$ python3 -q
>>> import numpy as np
>>> np.set_printoptions(precision=3, suppress=True, linewidth=100, floatmode="fixed")
>>> F = np.load("layer3.npy")
>>> F
array([[  0.900,   0.700,  -1.200],
       [ -0.300,   0.700,   0.300],
       [  0.000,  -1.500,   1.100],
       [ -0.500,   0.300,  -2.100],
       [ -0.800,  -1.100,  -1.900],
       [  1.200,  -0.300,  -1.300],
       [ -1.500,  -1.500,   1.200],
       [  0.100,  -1.100,   0.800],
       [  1.200,  -0.400,  -0.400],
       [  0.700,  -0.300,   0.900],
       [ -0.100,   1.900,  -0.700],
       [ -0.400,   0.000,  -0.600],
       [  0.000,  -2.000,   1.200],
       [  0.500,   1.800,  -0.100],
       [  0.100,  -1.800,   1.400],
       [  0.100,  -0.200,   0.100],
       [ -1.500,  -0.400,  -1.300],
       [  1.100,   1.600,   0.500],
       [  0.600,   0.200,  -0.700],
       [ -0.600,   1.000,   0.800],
       [  1.000,   8.000, -14.000],
       [ -0.200,  -1.300,  -1.800]])
>>> d = np.linalg.norm(F[:, None] - F[None], axis=-1)
>>> np.flatnonzero(d[9] < d.mean() / 2)
array([ 1,  2,  7,  8,  9, 14, 15, 18])
>>> d[9].round(6).argsort(kind="stable")[:4]
array([ 9,  7, 15,  8])
>>> M2 = np.c_[F[:, :1] @ np.array([[5]]), np.array([9, 8, 5, 2, 3, 5, -1, 4, 6, 3, -4, 3, -5, 4, -7, 5, -2, 7, -7, -4, 8, 5])]
>>> M2
array([[ 4.500,  9.000],
       [-1.500,  8.000],
       [ 0.000,  5.000],
       [-2.500,  2.000],
       [-4.000,  3.000],
       [ 6.000,  5.000],
       [-7.500, -1.000],
       [ 0.500,  4.000],
       [ 6.000,  6.000],
       [ 3.500,  3.000],
       [-0.500, -4.000],
       [-2.000,  3.000],
       [ 0.000, -5.000],
       [ 2.500,  4.000],
       [ 0.500, -7.000],
       [ 0.500,  5.000],
       [-7.500, -2.000],
       [ 5.500,  7.000],
       [ 3.000, -7.000],
       [-3.000, -4.000],
       [ 5.000,  8.000],
       [-1.000,  5.000]])
>>> np.round(np.linalg.norm(M2 - F @ np.linalg.lstsq(F, M2)[0], axis=0), 3) + 0
array([ 0.000, 21.355])
>>> W0 = np.loadtxt("test2.csv", delimiter=",")
>>> W0
array([[2.000, 0.000, 0.000, 0.000],
       [1.000, 2.000, 0.000, 0.000],
       [2.000, 1.000, 2.000, 0.000],
       [2.000, 0.000, 1.000, 3.000]])
>>> w1 = np.array([[0, 5], [4, -5], [-3, 5], [-1, -3]])
>>> c = np.array([0, 2])
>>> H = np.maximum(W0 @ w1 + c, 0)
>>> np.linalg.matrix_rank(H)
np.int64(2)
>>> H
array([[ 0.000, 12.000],
       [ 8.000,  0.000],
       [ 0.000, 17.000],
       [ 0.000,  8.000]])
>>> print((H > 0).astype(int))
[[0 1]
 [1 0]
 [0 1]
 [0 1]]
>>> cent = np.array([[3, 1], [5, 4]])
>>> (H @ cent).round(6).argmax(axis=1)
array([0, 0, 0, 0])
>>> w1 @ cent
array([[ 25,  20],
       [-13, -16],
       [ 16,  17],
       [-18, -13]])
>>> q, R = np.linalg.qr(W0)
>>> np.allclose(R.T @ R, W0.T @ W0)
True
>>> X = np.loadtxt("dump.csv", delimiter=",")
>>> X
array([[ 0.893,  2.061,  2.004],
       [ 0.999,  1.945,  1.981],
       [ 0.887,  2.019,  2.017],
       [ 0.932,  1.945,  1.984],
       [ 1.103,  2.010,  1.920],
       [ 0.974,  1.905,  2.037],
       [ 0.928, -1.942, -1.233],
       [ 0.981, -1.913, -1.115],
       [ 0.992, -2.095, -1.061],
       [ 0.810, -2.059, -0.897],
       [ 0.947, -2.097, -1.068],
       [ 0.948, -1.804, -0.912]])
>>> ang = np.radians(180)
>>> R = np.eye(3)
>>> R[1, 1] = R[0, 0] = np.cos(ang)
>>> R[1, 0], R[0, 1] = -np.sin(ang), np.sin(ang)
>>> R.round(3) + 0
array([[-1.000,  0.000,  0.000],
       [ 0.000, -1.000,  0.000],
       [ 0.000,  0.000,  1.000]])
>>> M2 = X @ R.T
>>> np.allclose(X @ X.T, M2 @ M2.T)
True
>>> np.round(np.linalg.det(R), 3), np.trace(R)
(np.float64(1.0), np.float64(-1.0))
>>> M2
array([[-0.893, -2.061,  2.004],
       [-0.999, -1.945,  1.981],
       [-0.887, -2.019,  2.017],
       [-0.932, -1.945,  1.984],
       [-1.103, -2.010,  1.920],
       [-0.974, -1.905,  2.037],
       [-0.928,  1.942, -1.233],
       [-0.981,  1.913, -1.115],
       [-0.992,  2.095, -1.061],
       [-0.810,  2.059, -0.897],
       [-0.947,  2.097, -1.068],
       [-0.948,  1.804, -0.912]])
>>> np.allclose(np.linalg.norm(X, axis=1), np.linalg.norm(M2, axis=1))
True
>>> d = np.linalg.norm(X[:, None] - X[None], axis=-1)
>>> np.linalg.norm(X, axis=1)
array([3.010, 2.950, 2.989, 2.931, 2.991, 2.954, 2.480, 2.422, 2.549, 2.388, 2.537, 2.233])
>>> print(d.shape)
(12, 12)
>>> d[:5, :5]
array([[0.000, 0.159, 0.044, 0.124, 0.232],
       [0.159, 0.000, 0.139, 0.067, 0.137],
       [0.044, 0.139, 0.000, 0.093, 0.237],
       [0.124, 0.067, 0.093, 0.000, 0.194],
       [0.232, 0.137, 0.237, 0.194, 0.000]])
>>> print((d + 1e9 * np.eye(12)).round(6).argmin(axis=1))
[ 2  3  0  1  1  1  7  6 10 10  8  7]
>>> print(d[10].round(6).argsort(kind="stable")[:4])
[10  8  7  9]
>>> np.unravel_index(d.round(6).argmax(), d.shape)
(np.int64(0), np.int64(10))
>>> np.abs(X).max()
np.float64(2.097)
>>> X[12]
Traceback (most recent call last):
  File "<python-input-43>", line 1, in <module>
    X[12]
    ~^^^^
IndexError: index 12 is out of bounds for axis 0 with size 12
>>> X.shape
(12, 3)
>>> np.zeros(12, 3)
Traceback (most recent call last):
  File "<python-input-45>", line 1, in <module>
    np.zeros(12, 3)
    ~~~~~~~~^^^^^^^
TypeError: Cannot interpret '3' as a data type
>>> np.linalg.svd(X, compute_uv=False)
array([8.728, 3.509, 0.317])
>>> X.sum(axis=0)
array([11.394, -0.025,  5.657])
>>> M2 = X / np.linalg.norm(X, axis=1)
Traceback (most recent call last):
  File "<python-input-48>", line 1, in <module>
    M2 = X / np.linalg.norm(X, axis=1)
         ~~^~~~~~~~~~~~~~~~~~~~~~~~~~~
ValueError: operands could not be broadcast together with shapes (12,3) (12,) 
>>> M2 = X / np.linalg.norm(X, axis=1, keepdims=True)
>>> C2 = M2 @ M2.T
>>> (np.abs(C2) > 0.9).astype(int)
array([[1, 1, 1, 1, 1, 1, 0, 0, 0, 0, 0, 0],
       [1, 1, 1, 1, 1, 1, 0, 0, 0, 0, 0, 0],
       [1, 1, 1, 1, 1, 1, 0, 0, 0, 0, 0, 0],
       [1, 1, 1, 1, 1, 1, 0, 0, 0, 0, 0, 0],
       [1, 1, 1, 1, 1, 1, 0, 0, 0, 0, 0, 0],
       [1, 1, 1, 1, 1, 1, 0, 0, 0, 0, 0, 0],
       [0, 0, 0, 0, 0, 0, 1, 1, 1, 1, 1, 1],
       [0, 0, 0, 0, 0, 0, 1, 1, 1, 1, 1, 1],
       [0, 0, 0, 0, 0, 0, 1, 1, 1, 1, 1, 1],
       [0, 0, 0, 0, 0, 0, 1, 1, 1, 1, 1, 1],
       [0, 0, 0, 0, 0, 0, 1, 1, 1, 1, 1, 1],
       [0, 0, 0, 0, 0, 0, 1, 1, 1, 1, 1, 1]])
>>> (C2 - 2 * np.eye(12)).round(6).argmax(axis=1)
array([ 2,  3,  0,  1,  1,  1,  7,  6, 10, 10,  8,  8])
>>> print(round(np.degrees(np.arccos(np.clip(C2[5, 6], -1, 1))), 3))
136.408
>>> m1 = np.loadtxt("arr.csv", delimiter=",")
>>> m1
array([[ 2.826,  0.534,  0.516,  0.647],
       [ 0.534,  0.925,  1.100,  0.941],
       [ 0.516,  1.100,  3.144, -0.866],
       [ 0.647,  0.941, -0.866,  3.105]])
>>> np.abs(np.diag(np.linalg.qr(m1)[1])) > 1e-9
array([ True,  True,  True, False])
>>> np.linalg.lstsq(m1[:-1].T, m1[-1])[2]
np.int32(3)
>>> round(np.trace(np.linalg.pinv(m1) @ m1), 3)
np.float64(3.0)
>>> E = np.array([[0, 0, 2, 6], [0, 0, 8, -10], [2, 6, 2, 6], [8, -10, 8, -10]])
>>> def softmax(z):
...     e = np.exp(z - z.max(axis=-1, keepdims=True))
...     return e / e.sum(axis=-1, keepdims=True)
... 
>>> print(np.round(softmax(E[3] + 4), 3) + 0)
[0.500 0.000 0.500 0.000]
>>> np.round(softmax(10 * E[3]), 3) + 0
array([0.500, 0.000, 0.500, 0.000])
>>> np.round(softmax(E[3]), 3) + 0
array([0.500, 0.000, 0.500, 0.000])
>>> scores = E @ E.T / np.sqrt(4)
>>> np.round(softmax(scores + np.triu(np.full(scores.shape, -np.inf), 1)), 3) + 0
array([[1.000, 0.000, 0.000, 0.000],
       [0.000, 1.000, 0.000, 0.000],
       [0.000, 0.000, 1.000, 0.000],
       [0.000, 0.000, 0.000, 1.000]])
>>> np.round(softmax(scores), 3) + 0
array([[0.500, 0.000, 0.500, 0.000],
       [0.000, 0.500, 0.000, 0.500],
       [0.000, 0.000, 1.000, 0.000],
       [0.000, 0.000, 0.000, 1.000]])
>>> softmax(scores).round(6).argmax(axis=1)
array([0, 1, 2, 3])
>>> rng = np.random.default_rng(1996)
>>> z = rng.permutation(4)
>>> M2 = E[:, z] * rng.choice([-1, 1], 4)
>>> M2
array([[  6,  -2,   0,   0],
       [-10,  -8,   0,   0],
       [  6,  -2,   2,   6],
       [-10,  -8,   8, -10]])
>>> U, _, vt = np.linalg.svd(E.T @ M2)
>>> print(z)
[3 2 0 1]
>>> print(np.round(U @ vt, 3) + 0)
[[ 0.000  0.000  1.000  0.000]
 [ 0.000  0.000  0.000  1.000]
 [ 0.000 -1.000  0.000  0.000]
 [ 1.000  0.000  0.000  0.000]]
>>> f, v = E[3], E[2]
>>> print(f @ v)
-88
>>> pr = (f @ v) / (f @ f) * f
>>> np.outer(f, v)
array([[ 16,  48,  16,  48],
       [-20, -60, -20, -60],
       [ 16,  48,  16,  48],
       [-20, -60, -20, -60]])
>>> v - pr
array([4.146, 3.317, 4.146, 3.317])
>>> print(pr)
[-2.146  2.683 -2.146  2.683]
>>> round(float(np.linalg.norm(f + v) ** 2 + np.linalg.norm(f - v) ** 2), 3)
816.0
>>> q = E.astype(float).copy()
>>> for j in range(4):
...     q[:, j] -= q[:, :j] @ (q[:, :j].T @ q[:, j])
...     q[:, j] /= np.linalg.norm(q[:, j])
... 
>>> print(q)
[[ 0.000  0.000  0.243  0.970]
 [ 0.000  0.000  0.970 -0.243]
 [ 0.243  0.970  0.000  0.000]
 [ 0.970 -0.243  0.000  0.000]]
>>> q.T @ E
array([[ 8.246, -8.246,  8.246, -8.246],
       [ 0.000,  8.246,  0.000,  8.246],
       [ 0.000,  0.000,  8.246, -8.246],
       [ 0.000,  0.000,  0.000,  8.246]])
>>> data = np.loadtxt("block14.csv", delimiter=",")
>>> data
array([[ -3.000,  -1.000,   1.000],
       [  2.000,   2.000,  -3.000],
       [  5.000,   7.000, -11.000]])
>>> rk = np.linalg.matrix_rank(data)
>>> rk
np.int64(2)
>>> N = np.linalg.svd(data)[2][rk:].T
>>> [int(np.linalg.matrix_rank(np.delete(data, i, axis=0))) for i in range(3)]
[2, 2, 2]
>>> np.round(data @ N, 3) + 0
array([[0.000],
       [0.000],
       [0.000]])
>>> print([int(np.linalg.matrix_rank(data[:, :j + 1])) for j in range(3)])
[1, 2, 2]
>>> M2 = data[0, 0] * data[1:] - np.outer(data[1:, 0], data[0])
>>> M2
array([[  0.000,  -4.000,   7.000],
       [  0.000, -16.000,  28.000]])
>>> print(np.linalg.matrix_rank(M2), np.linalg.matrix_rank(data))
1 2
>>> data[:, 0] / data[0, 0]
array([ 1.000, -0.667, -1.667])
>>> rk = np.linalg.matrix_rank(M2)
>>> print(rk)
1
>>> N = np.linalg.svd(M2)[2][rk:].T
>>> N.shape
(3, 2)
>>> print([int(np.linalg.matrix_rank(M2[:i])) for i in range(1, len(M2) + 1)])
[1, 1]
>>> np.linalg.matrix_rank(M2.T @ M2), np.linalg.matrix_rank(M2 @ M2.T)
(np.int64(1), np.int64(1))
>>> f = np.array([1, 2, 1])
>>> np.correlate(data[1], data[2], "full")
array([-22.000,  -8.000,  57.000, -11.000, -15.000])
>>> print(np.array([np.convolve(row, f, "same") for row in data]))
[[ -7.000  -4.000   1.000]
 [  6.000   3.000  -4.000]
 [ 17.000   8.000 -15.000]]
>>> M2 = np.array([[0, 0, 2, 2], [-2, 0, -2, 1], [-2, -2, -1, 2], [2, -1, 1, 2]])
>>> J = np.triu(M2)
>>> J
array([[ 0,  0,  2,  2],
       [ 0,  0, -2,  1],
       [ 0,  0, -1,  2],
       [ 0,  0,  0,  2]])
>>> np.round(np.linalg.norm(J, 2) / np.linalg.norm(J), 3)
np.float64(0.769)
>>> np.linalg.cond(J) > 100
np.True_
>>> A = np.loadtxt("out13.csv", delimiter=",")
>>> A
array([[ 0.000,  0.000,  0.000],
       [ 0.000,  0.000,  0.000],
       [ 0.000,  0.000,  0.000],
       [ 0.000,  0.000,  0.000],
       [-1.000,  6.000,  0.000],
       [ 2.000,  3.000,  2.000],
       [-3.000,  3.000, -2.000],
       [ 3.000,  5.000,  2.000],
       [-3.000,  3.000, -2.000],
       [ 0.000,  0.000,  0.000]])
>>> proj = A @ np.linalg.solve(A.T @ A, A.T)
>>> np.round(np.linalg.eigvalsh(proj), 3) + 0
array([0.000, 0.000, 0.000, 0.000, 0.000, 0.000, 0.000, 1.000, 1.000, 1.000])
>>> print(np.trace(proj))
3.0
>>> np.round(proj @ A[:, 2], 3) + 0
array([ 0.000,  0.000,  0.000,  0.000,  0.000,  2.000, -2.000,  2.000, -2.000,  0.000])
>>> A.sum(axis=0)
array([-2.000, 20.000,  0.000])
>>> A[:, 3]
Traceback (most recent call last):
  File "<python-input-119>", line 1, in <module>
    A[:, 3]
    ~^^^^^^
IndexError: index 3 is out of bounds for axis 1 with size 3
>>> print(A.mean(axis=0))
[-0.200  2.000  0.000]
>>> np.argsort(-np.linalg.norm(A, axis=0).round(6), kind="stable")[:3]
array([1, 0, 2])
>>> np.abs(np.linalg.svd(A)[2][-1])
array([0.573, 0.057, 0.818])
>>> np.linalg.cond(A) > 100
np.False_
>>> d = np.linalg.norm(A[:, None] - A[None], axis=-1)
>>> (d + 1e9 * np.eye(10)).round(6).argmin(axis=1)
array([1, 0, 0, 0, 6, 7, 8, 5, 6, 0])
>>> np.linalg.matrix_rank(d ** 2)
np.int64(5)
>>> np.unravel_index(d.round(6).argmax(), d.shape)
(np.int64(6), np.int64(7))
>>> M2 = np.array([[-2, 3], [-2, -1], [-1, 1]])
>>> np.einsum("ij,ij->i", A, A)
array([ 0.000,  0.000,  0.000,  0.000, 37.000, 17.000, 22.000, 38.000, 22.000,  0.000])
>>> np.linalg.matrix_rank(np.vstack([A, M2.T]))
np.int64(3)
>>> M2 @ A
Traceback (most recent call last):
  File "<python-input-131>", line 1, in <module>
    M2 @ A
    ~~~^~~
ValueError: matmul: Input operand 1 has a mismatch in its core dimension 0, with gufunc signature (n?,k),(k,m?)->(n?,m?) (size 10 is different from 2)
